In [1]: import numpy as np

In [2]: from numpy import linalg as LA

In [3]: np.set_printoptions(suppress=True, linewidth=100)

In [4]: def rnd(a):
   ...:     return np.round(a, 3) + 0
   ...: 

In [5]: E = np.loadtxt("arr.csv", delimiter=",")

In [6]: E
Out[6]: 
array([[-3., -3., -1.,  3., -1., -2.],
       [-2., -2., -2., -3.,  0., -3.],
       [-2., -2.,  2., -2., -2.,  1.],
       [ 2.,  1.,  3.,  1., -1.,  0.],
       [-3., -3., -2., -2.,  2., -3.],
       [-2., -3.,  0.,  2., -2., -3.],
       [ 1.,  1.,  3.,  9., -1.,  4.]])

In [7]: vec = np.array([-8, -9, 3, 6, -6, 6])

In [8]: a = np.maximum(E @ vec, 0)

In [9]: np.maximum(E @ vec, 0) - np.maximum(-E @ vec, 0)
Out[9]: array([60., -8., 46., -4.,  3., 49., 76.])

In [10]: a
Out[10]: array([60.,  0., 46.,  0.,  3., 49., 76.])

In [11]: np.flatnonzero(a > 1e-9)
Out[11]: array([0, 2, 4, 5, 6])

In [12]: E * (a > 1e-9)[:, None]
Out[12]: 
array([[-3., -3., -1.,  3., -1., -2.],
       [-0., -0., -0., -0.,  0., -0.],
       [-2., -2.,  2., -2., -2.,  1.],
       [ 0.,  0.,  0.,  0., -0.,  0.],
       [-3., -3., -2., -2.,  2., -3.],
       [-2., -3.,  0.,  2., -2., -3.],
       [ 1.,  1.,  3.,  9., -1.,  4.]])

In [13]: rnd(np.tanh(E @ vec))
Out[13]: array([ 1.   , -1.   ,  1.   , -0.999,  0.995,  1.   ,  1.   ])

In [14]: gram = E.T @ E

In [15]: gram
Out[15]: 
array([[ 35.,  35.,  18.,  14.,   2.,  29.],
       [ 35.,  37.,  15.,  11.,   5.,  32.],
       [ 18.,  15.,  31.,  33., -13.,  28.],
       [ 14.,  11.,  33., 112., -17.,  37.],
       [  2.,   5., -13., -17.,  15.,  -4.],
       [ 29.,  32.,  28.,  37.,  -4.,  48.]])

In [16]: np.trace(gram), (E ** 2).sum()
Out[16]: (np.float64(278.0), np.float64(278.0))
